$ ipython --no-banner

In [1]: import numpy as np

In [2]: np.set_printoptions(precision=3, suppress=True, linewidth=140)

In [3]: def rnd(a):
   ...:     return np.round(a, 3) + 0
   ...: 

In [4]: mat = np.load("out7.npy")

In [5]: mat
Out[5]: 
array([[ 2,  2,  1,  0,  0],
       [ 2,  5,  1,  1,  3],
       [ 2,  8,  4,  3,  5],
       [ 2, 11,  7,  5,  7],
       [ 2, 14,  7,  5,  7],
       [ 4, 16, 10,  8,  8],
       [ 6, 18, 10,  9,  8],
       [ 9, 21, 11, 12, 10],
       [10, 24, 12, 12, 11],
       [11, 24, 14, 12, 14],
       [14, 26, 17, 12, 14],
       [17, 26, 17, 15, 17],
       [17, 29, 19, 17, 19],
       [18, 32, 19, 18, 22],
       [18, 34, 21, 18, 24],
       [19, 35, 24, 21, 27],
       [20, 38, 27, 24, 27],
       [23, 39, 28, 27, 27],
       [23, 39, 28, 30, 30],
       [23, 39, 31, 31, 32],
       [24, 40, 32, 31, 34],
       [27, 43, 35, 32, 34],
       [29, 45, 37, 32, 37],
       [29, 46, 40, 32, 39],
       [32, 48, 41, 33, 40],
       [33, 48, 41, 35, 41],
       [36, 51, 43, 38, 41],
       [39, 52, 46, 39, 44],
       [41, 54, 46, 39, 45],
       [44, 54, 48, 41, 46],
       [45, 57, 49, 43, 47],
       [48, 60, 52, 46, 49],
       [49, 60, 53, 46, 52],
       [49, 60, 56, 47, 54],
       [52, 61, 56, 50, 54],
       [54, 61, 58, 52, 54],
       [57, 61, 59, 53, 57],
       [60, 61, 60, 53, 60],
       [63, 61, 60, 53, 63]])

In [6]: P = mat @ np.linalg.solve(mat.T @ mat, mat.T)

In [7]: np.allclose(P @ P, P)
Out[7]: True

In [8]: rnd(np.linalg.eigvalsh(P))
Out[8]: 
array([0., 0., 0., 0., 0., 0., 0., 0., 0., 0., 0., 0., 0., 0., 0., 0., 0., 0., 0., 0., 0., 0., 0., 0., 0., 0., 0., 0., 0., 0., 0., 0., 0.,
       0., 1., 1., 1., 1., 1.])

In [9]: rnd(P @ mat[:, 1])
Out[9]: 
array([ 2.,  5.,  8., 11., 14., 16., 18., 21., 24., 24., 26., 26., 29., 32., 34., 35., 38., 39., 39., 39., 40., 43., 45., 46., 48., 48.,
       51., 52., 54., 54., 57., 60., 60., 60., 61., 61., 61., 61., 61.])

In [10]: B = np.c_[mat[:, :2] @ np.array([[-2, 0], [0, -1]]), np.array([0, 0, 1, 3, 1, 0, 2, 2, 0, 3, 2, 3, 3, 2, 1, 2, 3, 3, 1, 0, 1, 1, 0, 3, 1, 2, 1, 3, 0, 0, 3, 1, 3, 3, 0, 2, 0, 0, 2])]

In [11]: B
Out[11]: 
array([[  -4,   -2,    0],
       [  -4,   -5,    0],
       [  -4,   -8,    1],
       [  -4,  -11,    3],
       [  -4,  -14,    1],
       [  -8,  -16,    0],
       [ -12,  -18,    2],
       [ -18,  -21,    2],
       [ -20,  -24,    0],
       [ -22,  -24,    3],
       [ -28,  -26,    2],
       [ -34,  -26,    3],
       [ -34,  -29,    3],
       [ -36,  -32,    2],
       [ -36,  -34,    1],
       [ -38,  -35,    2],
       [ -40,  -38,    3],
       [ -46,  -39,    3],
       [ -46,  -39,    1],
       [ -46,  -39,    0],
       [ -48,  -40,    1],
       [ -54,  -43,    1],
       [ -58,  -45,    0],
       [ -58,  -46,    3],
       [ -64,  -48,    1],
       [ -66,  -48,    2],
       [ -72,  -51,    1],
       [ -78,  -52,    3],
       [ -82,  -54,    0],
       [ -88,  -54,    0],
       [ -90,  -57,    3],
       [ -96,  -60,    1],
       [ -98,  -60,    3],
       [ -98,  -60,    3],
       [-104,  -61,    0],
       [-108,  -61,    2],
       [-114,  -61,    0],
       [-120,  -61,    0],
       [-126,  -61,    2]])

In [12]: np.linalg.matrix_rank(np.c_[mat, B])
Out[12]: np.int64(6)

In [13]: rnd(np.linalg.norm(B - mat @ np.linalg.lstsq(mat, B)[0], axis=0))
Out[13]: array([0.   , 0.   , 6.832])
